$ ipython --no-banner

In [1]: import numpy as np

In [2]: np.set_printoptions(precision=3, suppress=True, linewidth=120)

In [3]: feats = np.load("x.npy")

In [4]: print(feats)
[[6. 5. 0. 0. 5. 0. 0. 0. 5. 0.]
 [5. 6. 0. 0. 5. 0. 0. 0. 5. 0.]
 [0. 0. 6. 0. 0. 0. 5. 0. 0. 5.]
 [0. 0. 0. 6. 0. 5. 0. 5. 0. 0.]
 [5. 5. 0. 0. 6. 0. 0. 0. 5. 0.]
 [0. 0. 0. 5. 0. 6. 0. 5. 0. 0.]
 [0. 0. 5. 0. 0. 0. 6. 0. 0. 5.]
 [0. 0. 0. 5. 0. 5. 0. 6. 0. 0.]
 [5. 5. 0. 0. 5. 0. 0. 0. 6. 0.]
 [0. 0. 5. 0. 0. 0. 5. 0. 0. 6.]]

In [5]: # symmetric, so the eigenvalues are real

In [6]: u = np.array([0, 7])

In [7]: print(np.correlate(feats[0], feats[1], "full"))
[  0.  30.  25.   0.   0.  55.  25.   0.  36. 110.  25.   0.  30.  50.   0.   0.  30.  25.   0.]

In [8]: np.array([np.convolve(row, u, "same") for row in feats])
Out[8]: 
array([[ 0., 42., 35.,  0.,  0., 35.,  0.,  0.,  0., 35.],
       [ 0., 35., 42.,  0.,  0., 35.,  0.,  0.,  0., 35.],
       [ 0.,  0.,  0., 42.,  0.,  0.,  0., 35.,  0.,  0.],
       [ 0.,  0.,  0.,  0., 42.,  0., 35.,  0., 35.,  0.],
       [ 0., 35., 35.,  0.,  0., 42.,  0.,  0.,  0., 35.],
       [ 0.,  0.,  0.,  0., 35.,  0., 42.,  0., 35.,  0.],
       [ 0.,  0.,  0., 35.,  0.,  0.,  0., 42.,  0.,  0.],
       [ 0.,  0.,  0.,  0., 35.,  0., 35.,  0., 42.,  0.],
       [ 0., 35., 35.,  0.,  0., 35.,  0.,  0.,  0., 42.],
       [ 0.,  0.,  0., 35.,  0.,  0.,  0., 35.,  0.,  0.]])

In [9]: round(np.linalg.det(feats), 3)
Out[9]: np.float64(5376.0)

In [10]: vec = np.array([-1, 7, -4, -9, 3, 3, -4, -6, 6, 1])

In [11]: feats @ (2 * vec)
Out[11]: array([ 148.,  164.,  -78., -138.,  156., -114.,  -78., -132.,  162.,  -68.])

In [12]: print(np.einsum("ij,j->i", feats, vec))
[ 74.  82. -39. -69.  78. -57. -39. -66.  81. -34.]

In [13]: feats @ vec
Out[13]: array([ 74.,  82., -39., -69.,  78., -57., -39., -66.,  81., -34.])

In [14]: feats @ np.ones(10)
Out[14]: array([21., 21., 16., 16., 21., 16., 16., 16., 21., 16.])

In [15]: feats.shape
Out[15]: (10, 10)

In [16]: feats - feats[0]
Out[16]: 
array([[ 0.,  0.,  0.,  0.,  0.,  0.,  0.,  0.,  0.,  0.],
       [-1.,  1.,  0.,  0.,  0.,  0.,  0.,  0.,  0.,  0.],
       [-6., -5.,  6.,  0., -5.,  0.,  5.,  0., -5.,  5.],
       [-6., -5.,  0.,  6., -5.,  5.,  0.,  5., -5.,  0.],
       [-1.,  0.,  0.,  0.,  1.,  0.,  0.,  0.,  0.,  0.],
       [-6., -5.,  0.,  5., -5.,  6.,  0.,  5., -5.,  0.],
       [-6., -5.,  5.,  0., -5.,  0.,  6.,  0., -5.,  5.],
       [-6., -5.,  0.,  5., -5.,  5.,  0.,  6., -5.,  0.],
       [-1.,  0.,  0.,  0.,  0.,  0.,  0.,  0.,  1.,  0.],
       [-6., -5.,  5.,  0., -5.,  0.,  5.,  0., -5.,  6.]])

In [17]: np.zeros(10, 10)
TypeError: Cannot interpret '10' as a data type


In [18]: np.linalg.svd(feats, compute_uv=False)
Out[18]: array([21., 16., 16.,  1.,  1.,  1.,  1.,  1.,  1.,  1.])

In [19]: feats.sum(axis=0)
Out[19]: array([21., 21., 16., 16., 21., 16., 16., 16., 21., 16.])

In [20]: print(np.abs(feats).max())
6.0

In [21]: np.diff(feats, axis=0)
Out[21]: 
array([[-1.,  1.,  0.,  0.,  0.,  0.,  0.,  0.,  0.,  0.],
       [-5., -6.,  6.,  0., -5.,  0.,  5.,  0., -5.,  5.],
       [ 0.,  0., -6.,  6.,  0.,  5., -5.,  5.,  0., -5.],
       [ 5.,  5.,  0., -6.,  6., -5.,  0., -5.,  5.,  0.],
       [-5., -5.,  0.,  5., -6.,  6.,  0.,  5., -5.,  0.],
       [ 0.,  0.,  5., -5.,  0., -6.,  6., -5.,  0.,  5.],
       [ 0.,  0., -5.,  5.,  0.,  5., -6.,  6.,  0., -5.],
       [ 5.,  5.,  0., -5.,  5., -5.,  0., -6.,  6.,  0.],
       [-5., -5.,  5.,  0., -5.,  0.,  5.,  0., -6.,  6.]])

In [22]: print(np.count_nonzero(feats))
34

In [23]: L = np.linalg.cholesky(feats)

In [24]: np.linalg.eigvalsh(feats).min() > 0
Out[24]: np.True_

In [25]: np.diag(L) ** 2
Out[25]: array([6.   , 1.833, 6.   , 6.   , 1.455, 1.833, 1.833, 1.455, 1.313, 1.455])

In [26]: feats / np.sqrt(np.outer(np.diag(feats), np.diag(feats)))
Out[26]: 
array([[1.   , 0.833, 0.   , 0.   , 0.833, 0.   , 0.   , 0.   , 0.833, 0.   ],
       [0.833, 1.   , 0.   , 0.   , 0.833, 0.   , 0.   , 0.   , 0.833, 0.   ],
       [0.   , 0.   , 1.   , 0.   , 0.   , 0.   , 0.833, 0.   , 0.   , 0.833],
       [0.   , 0.   , 0.   , 1.   , 0.   , 0.833, 0.   , 0.833, 0.   , 0.   ],
       [0.833, 0.833, 0.   , 0.   , 1.   , 0.   , 0.   , 0.   , 0.833, 0.   ],
       [0.   , 0.   , 0.   , 0.833, 0.   , 1.   , 0.   , 0.833, 0.   , 0.   ],
       [0.   , 0.   , 0.833, 0.   , 0.   , 0.   , 1.   , 0.   , 0.   , 0.833],
       [0.   , 0.   , 0.   , 0.833, 0.   , 0.833, 0.   , 1.   , 0.   , 0.   ],
       [0.833, 0.833, 0.   , 0.   , 0.833, 0.   , 0.   , 0.   , 1.   , 0.   ],
       [0.   , 0.   , 0.833, 0.   , 0.   , 0.   , 0.833, 0.   , 0.   , 1.   ]])

In [27]: print(L)
[[2.449 0.    0.    0.    0.    0.    0.    0.    0.    0.   ]
 [2.041 1.354 0.    0.    0.    0.    0.    0.    0.    0.   ]
 [0.    0.    2.449 0.    0.    0.    0.    0.    0.    0.   ]
 [0.    0.    0.    2.449 0.    0.    0.    0.    0.    0.   ]
 [2.041 0.615 0.    0.    1.206 0.    0.    0.    0.    0.   ]
 [0.    0.    0.    2.041 0.    1.354 0.    0.    0.    0.   ]
 [0.    0.    2.041 0.    0.    0.    1.354 0.    0.    0.   ]
 [0.    0.    0.    2.041 0.    0.615 0.    1.206 0.    0.   ]
 [2.041 0.615 0.    0.    0.377 0.    0.    0.    1.146 0.   ]
 [0.    0.    2.041 0.    0.    0.    0.615 0.    0.    1.206]]

In [28]: u = np.array([-3, -3, -2, 1, -1, 3, -2, -3])

In [29]: mat = u[np.abs(np.subtract.outer(np.arange(8), np.arange(8)))]

In [30]: mat
Out[30]: 
array([[-3, -3, -2,  1, -1,  3, -2, -3],
       [-3, -3, -3, -2,  1, -1,  3, -2],
       [-2, -3, -3, -3, -2,  1, -1,  3],
       [ 1, -2, -3, -3, -3, -2,  1, -1],
       [-1,  1, -2, -3, -3, -3, -2,  1],
       [ 3, -1,  1, -2, -3, -3, -3, -2],
       [-2,  3, -1,  1, -2, -3, -3, -3],
       [-3, -2,  3, -1,  1, -2, -3, -3]])

In [31]: vec = np.array([2, 2, 1, -3, 2, 3, 2, 2])

In [32]: rhs = mat @ vec

In [33]: beta, lr = np.zeros(8), 1 / np.linalg.norm(mat, 2) ** 2

In [34]: for i in range(3):
    ...:     beta -= lr * mat.T @ (mat @ beta - rhs)
    ...:     if i % 1 == 0: print(i, round(np.linalg.norm(mat @ beta - rhs), 3))
    ...: 
0 11.591
1 6.101
2 4.124

In [35]: beta
Out[35]: array([1.842, 0.429, 0.521, 0.109, 1.19 , 1.27 , 2.199, 2.866])

In [36]: round(np.linalg.cond(mat), 3)
Out[36]: np.float64(33.904)

In [37]: out = mat / np.linalg.norm(mat, axis=1, keepdims=True)

In [38]: gram = out @ out.T

In [39]: (np.abs(gram) > 0.9).astype(int)
Out[39]: 
array([[1, 0, 0, 0, 0, 0, 0, 0],
       [0, 1, 0, 0, 0, 0, 0, 0],
       [0, 0, 1, 0, 0, 0, 0, 0],
       [0, 0, 0, 1, 0, 0, 0, 0],
       [0, 0, 0, 0, 1, 0, 0, 0],
       [0, 0, 0, 0, 0, 1, 0, 0],
       [0, 0, 0, 0, 0, 0, 1, 0],
       [0, 0, 0, 0, 0, 0, 0, 1]])

In [40]: np.linalg.norm(out, axis=1)
Out[40]: array([1., 1., 1., 1., 1., 1., 1., 1.])

In [41]: (gram - 2 * np.eye(8)).round(6).argmax(axis=1)
Out[41]: array([1, 3, 3, 4, 3, 3, 4, 6])

In [42]: J = np.load("dump.npy")

In [43]: J
Out[43]: 
array([[ 0.519, -0.481,  0.481, -0.096,  0.096, -0.481, -0.096, -0.096],
       [-0.481,  0.519,  0.481, -0.096,  0.096, -0.481, -0.096, -0.096],
       [ 0.481,  0.481,  0.519,  0.096, -0.096,  0.481,  0.096,  0.096],
       [-0.096, -0.096,  0.096,  0.981,  0.019, -0.096, -0.019, -0.019],
       [ 0.096,  0.096, -0.096,  0.019,  0.981,  0.096,  0.019,  0.019],
       [-0.481, -0.481,  0.481, -0.096,  0.096,  0.519, -0.096, -0.096],
       [-0.096, -0.096,  0.096, -0.019,  0.019, -0.096,  0.981, -0.019],
       [-0.096, -0.096,  0.096, -0.019,  0.019, -0.096, -0.019,  0.981]])

In [44]: O, V = np.linalg.qr(J[:, :4])[0], np.linalg.qr(J[:, 4:])[0]

In [45]: sig = np.linalg.svd(O.T @ V, compute_uv=False)

In [46]: sig.round(3) + 0
Out[46]: array([0., 0., 0., 0.])

In [47]: (sig > 0.9).sum()
Out[47]: np.int64(0)

In [48]: np.degrees(np.arccos(sig.clip(0, 1)))
Out[48]: array([90., 90., 90., 90.])

In [49]: round(float(J[:, 4] @ J[:, 6]), 3)
Out[49]: -0.0

In [50]: print(np.linalg.pinv(J))
[[ 0.519 -0.481  0.481 -0.096  0.096 -0.481 -0.096 -0.096]
 [-0.481  0.519  0.481 -0.096  0.096 -0.481 -0.096 -0.096]
 [ 0.481  0.481  0.519  0.096 -0.096  0.481  0.096  0.096]
 [-0.096 -0.096  0.096  0.981  0.019 -0.096 -0.019 -0.019]
 [ 0.096  0.096 -0.096  0.019  0.981  0.096  0.019  0.019]
 [-0.481 -0.481  0.481 -0.096  0.096  0.519 -0.096 -0.096]
 [-0.096 -0.096  0.096 -0.019  0.019 -0.096  0.981 -0.019]
 [-0.096 -0.096  0.096 -0.019  0.019 -0.096 -0.019  0.981]]

In [51]: np.linalg.svd(J, compute_uv=False)
Out[51]: array([1., 1., 1., 1., 1., 1., 1., 1.])

In [52]: vec = np.array([1, 3, 1, 2, 0, 2, 0, 3])

In [53]: rhs = J @ vec

In [54]: rhs
Out[54]: array([-1.885,  0.115,  3.885,  1.423,  0.577, -0.885, -0.577,  2.423])

In [55]: np.round(np.linalg.solve(J, -2 * rhs), 3) + 0
Out[55]: array([-2., -6., -2., -4.,  0., -4.,  0., -6.])

In [56]: np.round(np.linalg.solve(J.T, J[5]), 3) + 0
Out[56]: array([0., 0., 0., 0., 0., 1., 0., 0.])

In [57]: np.linalg.cholesky(J)
LinAlgError: Matrix is not positive definite


In [58]: [round(float(np.linalg.det(J[:i, :i])), 2) + 0 for i in range(1, 9)]
Out[58]: [0.52, 0.04, -0.44, -0.46, -0.48, -0.96, -0.98, -1.0]

In [59]: np.all(np.linalg.eigvalsh(J) > 0)
Out[59]: np.False_

In [60]: round(float(np.linalg.eigvalsh(J).min()), 3)
Out[60]: -1.0

In [61]: gram = J.T @ J

In [62]: np.linalg.eigvalsh(gram)[::-1]
Out[62]: array([1., 1., 1., 1., 1., 1., 1., 1.])

In [63]: print(round(float(np.trace(gram)), 3), round((J ** 2).sum(), 3))
8.0 8.0

In [64]: print(np.diag(gram))
[1. 1. 1. 1. 1. 1. 1. 1.]

In [65]: m1 = np.loadtxt("run11.csv", delimiter=",")

In [66]: print(m1)
[[0. 2. 2. 1. 3. 4. 2. 5.]
 [0. 1. 3. 2. 3. 3. 0. 1.]
 [0. 0. 2. 1. 4. 3. 0. 5.]
 [4. 0. 2. 5. 1. 3. 2. 0.]
 [5. 2. 4. 5. 0. 5. 2. 4.]
 [5. 2. 1. 1. 1. 1. 3. 4.]
 [2. 2. 3. 4. 0. 3. 4. 3.]
 [0. 1. 2. 0. 4. 5. 5. 1.]
 [5. 4. 1. 4. 0. 0. 4. 0.]
 [0. 5. 1. 0. 3. 3. 1. 3.]]

In [67]: O, r_ = np.linalg.qr(m1)

In [68]: np.round(O.T @ O, 3) + 0
Out[68]: 
array([[1., 0., 0., 0., 0., 0., 0., 0.],
       [0., 1., 0., 0., 0., 0., 0., 0.],
       [0., 0., 1., 0., 0., 0., 0., 0.],
       [0., 0., 0., 1., 0., 0., 0., 0.],
       [0., 0., 0., 0., 1., 0., 0., 0.],
       [0., 0., 0., 0., 0., 1., 0., 0.],
       [0., 0., 0., 0., 0., 0., 1., 0.],
       [0., 0., 0., 0., 0., 0., 0., 1.]])

In [69]: np.round(O @ r_, 3) + 0
Out[69]: 
array([[0., 2., 2., 1., 3., 4., 2., 5.],
       [0., 1., 3., 2., 3., 3., 0., 1.],
       [0., 0., 2., 1., 4., 3., 0., 5.],
       [4., 0., 2., 5., 1., 3., 2., 0.],
       [5., 2., 4., 5., 0., 5., 2., 4.],
       [5., 2., 1., 1., 1., 1., 3., 4.],
       [2., 2., 3., 4., 0., 3., 4., 3.],
       [0., 1., 2., 0., 4., 5., 5., 1.],
       [5., 4., 1., 4., 0., 0., 4., 0.],
       [0., 5., 1., 0., 3., 3., 1., 3.]])

In [70]: round(float(abs(r_[0, 0])), 3), round(float(np.linalg.norm(m1[:, 0])), 3)
Out[70]: (9.747, 9.747)

In [71]: np.trace(O @ O.T)
Out[71]: np.float64(8.0)
